$ python -q
>>> import numpy as np
>>> import numpy.linalg as la
>>> np.set_printoptions(suppress=True, linewidth=160)
>>> m1 = np.loadtxt("sample15.csv", delimiter=",")
>>> m1
array([[ 12.573,  23.127, -27.71 ],
       [ 13.042,  24.438, -28.7  ],
       [ -6.982,  10.901,  -3.959],
       [ 15.432,  24.276, -28.058],
       [-44.369,  19.416, -16.645],
       [ 13.581,  24.636, -27.294],
       [-43.748,  20.295, -16.188],
       [ 14.04 ,  22.533, -27.087],
       [-43.32 ,  19.57 , -17.888],
       [ 13.369,  23.806, -28.098],
       [ -6.456,  12.006,  -5.08 ],
       [ 15.238,  23.601, -27.466],
       [ -6.136,  12.684,  -3.03 ],
       [ -6.502,  13.216,  -6.02 ],
       [-44.415,  21.093, -17.123],
       [ 14.813,  24.012, -29.161],
       [ -6.036,  12.492,  -3.023],
       [ -4.555,  11.935,  -3.238],
       [-43.476,  19.316, -16.061]])
>>> Q, R = la.qr(m1)
>>> np.allclose(R.T @ R, m1.T @ m1)
True
>>> np.round(Q.T @ Q, 3) + 0
array([[1., 0., 0.],
       [0., 1., 0.],
       [0., 0., 1.]])
>>> R.round(3)
array([[-106.901,   20.133,   -6.537],
       [   0.   ,  -83.773,   85.512],
       [   0.   ,    0.   ,  -20.333]])
>>> Q.shape, R.shape
((19, 3), (3, 3))
>>> round(np.trace(Q @ Q.T), 3)
np.float64(3.0)
>>> cent = m1[[10, 3]].astype(float)
>>> for _ in range(4):
...     z = la.norm(m1[:, None] - cent, axis=-1).argmin(axis=1)
...     cent = np.array([m1[z == j].mean(axis=0) for j in range(2)])
... 
>>> z
array([1, 1, 0, 1, 0, 1, 0, 1, 0, 1, 0, 1, 0, 0, 0, 1, 0, 0, 0])
>>> np.abs(cent[1] - cent[0]).argmax()
np.int64(0)
>>> np.bincount(z)
array([11,  8])
>>> C2 = np.cov(m1, rowvar=False)
>>> np.round(np.polyfit(m1[:, 0], m1[:, 2], 1), 3)
array([ -0.176, -18.794])
>>> np.argsort(-m1.std(axis=0).round(6), kind="stable")
array([0, 2, 1])
>>> np.round(np.corrcoef(m1.T), 3)
array([[ 1.   ,  0.271, -0.402],
       [ 0.271,  1.   , -0.981],
       [-0.402, -0.981,  1.   ]])
>>> np.median(m1, axis=0)
array([ -6.036,  20.295, -17.123])
>>> np.argwhere(np.triu(np.abs(np.corrcoef(m1.T)) > 0.8, 1))
array([[1, 2]])
>>> C2.shape
(3, 3)
>>> np.round(la.eigvalsh(C2)[::-1], 3)
array([598.554, 111.349,   0.404])
>>> C2.round(3)
array([[ 574.322,   33.324, -100.807],
       [  33.324,   26.365,  -52.742],
       [-100.807,  -52.742,  109.621]])
